$ python -q
>>> import numpy as np
>>> import numpy.linalg as la
>>> np.set_printoptions(precision=1, suppress=True, linewidth=200)
>>> rd = lambda a: np.round(a, 1) + 0
>>> basis = np.array([[-3, -5, 2], [0, 3, -3]])
>>> rng = np.random.default_rng(565)
>>> X = rng.normal(size=(20, 2)) @ basis + np.array([-1, 2, -1])
>>> rd(X)
array([[-4.8, -1.4, -1.4],
       [-6.8, -7.1,  2.3],
       [-0.9,  3.6, -2.5],
       [-1.8, -1.7,  1.9],
       [ 1.5,  3. ,  0.5],
       [ 3.3,  9.6, -4.3],
       [-2. , -1.1,  1.1],
       [-5. , -5.7,  2.7],
       [-2.7, -1.8,  1.1],
       [-2.9, -2.2,  1.3],
       [-1.9, -2.5,  2.6],
       [-0.2,  1.4,  0.4],
       [-4.9, -1.5, -1.5],
       [ 3.5, 12. , -6.6],
       [-0.4,  3. , -1.5],
       [-0.6,  7.4, -5.9],
       [ 0.8,  3.4, -0.6],
       [-4.4, -5.9,  3.6],
       [-1. ,  1. ,  0. ],
       [-2.6, -4.8,  4.2]])
>>> Ac = X - X.mean(axis=0)
>>> vecs = la.svd(Ac)[2][:1]
>>> other = Ac - Ac @ vecs.T @ vecs
>>> rd(np.diag(vecs.T @ vecs))
array([0.1, 0.7, 0.2])
>>> la.norm(other, axis=1).round(6).argmax()
np.int64(12)
>>> rd(la.norm(other) / la.norm(Ac))
np.float64(0.3)
>>> rd((Ac @ vecs.T).std(axis=0))
array([6.1])
>>> rd(other.std(axis=0))
array([1.3, 0. , 1.2])
>>> basis = X[[19, 7]].astype(float)
>>> for _ in range(3):
...     lab = la.norm(X[:, None] - basis, axis=-1).argmin(axis=1)
...     basis = np.array([X[lab == j].mean(axis=0) for j in range(2)])
... 
>>> lab
array([1, 1, 0, 1, 0, 0, 1, 1, 1, 1, 1, 0, 1, 0, 0, 0, 0, 1, 0, 1])
>>> np.abs(basis[1] - basis[0]).argmax()
np.int64(1)
>>> rd(basis[1] - basis[0])
array([-4.3, -8.2,  3.9])
>>> np.bincount(lab)
array([ 9, 11])
>>> P = X @ la.solve(X.T @ X, X.T)
>>> rd(np.diag(P))
array([0.2, 0.2, 0.1, 0.1, 0.2, 0.2, 0.1, 0.1, 0.1, 0.1, 0.1, 0.1, 0.2, 0.3, 0.1, 0.3, 0.1, 0.1, 0.1, 0.2])
>>> rd(P @ X[:, 0])
array([-4.8, -6.8, -0.9, -1.8,  1.5,  3.3, -2. , -5. , -2.7, -2.9, -1.9, -0.2, -4.9,  3.5, -0.4, -0.6,  0.8, -4.4, -1. , -2.6])
>>> np.allclose(P @ P, P)
True
>>> rd(np.trace(P))
np.float64(3.0)
>>> arr = np.loadtxt("run5.csv", delimiter=",")
>>> arr
array([[5.9, 8.1, 1.1],
       [6. , 8. , 0.9],
       [5.9, 7.9, 0.9],
       [5.9, 8. , 0.9],
       [6. , 7.9, 0.9],
       [5.9, 8. , 1. ],
       [6. , 8.1, 1.1],
       [6.1, 8.2, 1. ],
       [6. , 7.7, 1. ],
       [6. , 8. , 0.9],
       [5.9, 8.1, 1.1],
       [5.9, 7.9, 0.9],
       [6. , 8. , 1. ],
       [1.9, 2.1, 3.8],
       [2.2, 1.9, 4. ],
       [1.8, 2. , 4. ],
       [2. , 2. , 4.2],
       [1.9, 2.2, 4.1],
       [2.1, 1.9, 4.2],
       [2.1, 2.1, 3.9],
       [2. , 2.1, 4. ],
       [2. , 1.9, 4.1],
       [1.9, 2. , 3.9],
       [1.9, 1.8, 4.1],
       [2.1, 1.9, 4.1],
       [2.1, 2. , 4.1]])
>>> P = arr @ la.solve(arr.T @ arr, arr.T)
>>> rd(np.trace(P))
np.float64(3.0)
>>> rd(la.eigvalsh(P))
array([0., 0., 0., 0., 0., 0., 0., 0., 0., 0., 0., 0., 0., 0., 0., 0., 0., 0., 0., 0., 0., 0., 0., 1., 1., 1.])
>>> np.allclose(P @ P, P)
True
>>> lab = arr[:, 1] > np.median(arr[:, 1])
>>> u = arr[lab].mean(axis=0) - arr[~lab].mean(axis=0)
>>> ((arr - arr.mean(axis=0)) @ u > 0).astype(int)
array([1, 1, 1, 1, 1, 1, 1, 1, 1, 1, 1, 1, 1, 0, 0, 0, 0, 0, 0, 0, 0, 0, 0, 0, 0, 0])
>>> x0 = np.array([3, 0, 3])
>>> rhs = arr @ x0
>>> beta, lr = np.zeros(3), 1 / la.norm(arr, 2) ** 2
>>> for i in range(30):
...     beta -= lr * arr.T @ (arr @ beta - rhs)
...     if i % 10 == 0: print(i, round(la.norm(arr @ beta - rhs), 1))
... 
0 31.8
10 9.5
20 3.0
>>> rd(beta)
array([1.3, 1.2, 3.2])
>>> u, r1 = arr[6], arr[24]
>>> u @ r1
np.float64(32.5)
>>> p = (u @ r1) / (u @ u) * u
>>> rd((r1 - p) @ u)
np.float64(0.0)
>>> rd(np.outer(u, r1))
array([[12.6, 11.4, 24.6],
       [17. , 15.4, 33.2],
       [ 2.3,  2.1,  4.5]])
>>> la.matrix_rank(np.outer(u, r1))
np.int64(1)
>>> rd(p)
array([1.9, 2.6, 0.3])
>>> feats = np.load("sample19.npy")
>>> rd(feats)
array([[ 0.7,  0.2, -2.9],
       [-0.2,  0.9,  2.9],
       [ 1.1,  2.7,  0.7],
       [ 0. ,  1.2,  2.7],
       [ 0.5,  2. ,  2.2],
       [ 1.2,  1.5, -2.3],
       [-1.1, -1.2,  2.5],
       [-0.6, -2.2, -2. ],
       [-0.3,  0.8,  2.9],
       [-1. , -2.6, -1.1],
       [-1.3, -2.7,  0.4],
       [-1.3, -1.8,  2. ],
       [ 0.8,  0.5, -2.8],
       [ 0.3, -0.8, -2.9],
       [-1. , -1. ,  2.6],
       [ 1.1,  2.7,  0.7],
       [ 0.7,  0.1, -2.9],
       [ 1.4,  2.5, -0.8],
       [ 0.8,  0.3, -2.9],
       [-0.7, -0.1,  2.9],
       [-1.3, -2.7,  0.2]])
>>> basis = feats[[2, 9]].astype(float)
>>> for _ in range(4):
...     lab = la.norm(feats[:, None] - basis, axis=-1).argmin(axis=1)
...     basis = np.array([feats[lab == j].mean(axis=0) for j in range(2)])
... 
>>> lab
array([1, 0, 0, 0, 0, 1, 0, 1, 0, 1, 1, 0, 1, 1, 0, 0, 1, 0, 1, 0, 1])
>>> rd(basis[1] - basis[0])
array([ 0.1, -1.6, -3.9])
>>> np.bincount(lab)
array([11, 10])
>>> W = np.array([[-1, 5], [5, 0], [5, 0]])
>>> beta = np.array([2, 4])
>>> hid = np.maximum(feats @ W + beta, 0)
>>> (hid > 0).astype(int)
array([[0, 1],
       [1, 1],
       [1, 1],
       [1, 1],
       [1, 1],
       [0, 1],
       [1, 0],
       [0, 1],
       [1, 1],
       [0, 0],
       [0, 0],
       [1, 0],
       [0, 1],
       [0, 1],
       [1, 0],
       [1, 1],
       [0, 1],
       [1, 1],
       [0, 1],
       [1, 1],
       [0, 0]])
>>> basis = np.array([[2, 0, 1], [4, 2, 2]])
>>> (hid @ basis).round(6).argmax(axis=1)
array([0, 0, 0, 0, 0, 0, 0, 0, 0, 0, 0, 0, 0, 0, 0, 0, 0, 0, 0, 0, 0])
>>> x0 = np.array([-1, 1, -1])
>>> rhs = arr @ x0
>>> rd(la.lstsq(arr, rhs)[0])
array([-1.,  1., -1.])
>>> rd(la.solve(arr.T @ arr, arr.T @ rhs))
array([-1.,  1., -1.])
>>> rhs = rhs + 0.3 * rng.normal(size=26)
>>> rd(rhs)
array([ 1.1,  1.2,  1. ,  0.7,  1.1,  0.9,  0.9,  1.1,  0.6,  1.5,  0.9,  0.8,  0.5, -3.9, -4.2, -4. , -4.2, -3.9, -4.1, -3.7, -3.6, -4.3, -3.4, -4.2, -4.3, -4.4])
>>> beta, *_ = la.lstsq(arr, rhs)
>>> [round(float(la.norm(la.solve(arr.T @ arr + lam * np.eye(3), arr.T @ rhs))), 2) for lam in (0, 1, 10, 100)]
[1.43, 1.15, 1.08, 0.72]
>>> rd(la.norm(rhs - arr @ beta))
np.float64(1.1)
>>> rd(arr.T @ (rhs - arr @ beta))
array([0., 0., 0.])
>>> lab = feats[:, 2] > np.median(feats[:, 2])
>>> u = feats[lab].mean(axis=0) - feats[~lab].mean(axis=0)
>>> rd(u)
array([-0.4,  1.1,  4. ])
>>> lab.astype(int)
array([0, 1, 1, 1, 1, 0, 1, 0, 1, 0, 0, 1, 0, 0, 1, 1, 0, 0, 0, 1, 0])
>>> ((feats - feats.mean(axis=0)) @ u > 0).astype(int)
array([0, 1, 1, 1, 1, 0, 1, 0, 1, 0, 0, 1, 0, 0, 1, 1, 0, 0, 0, 1, 0])
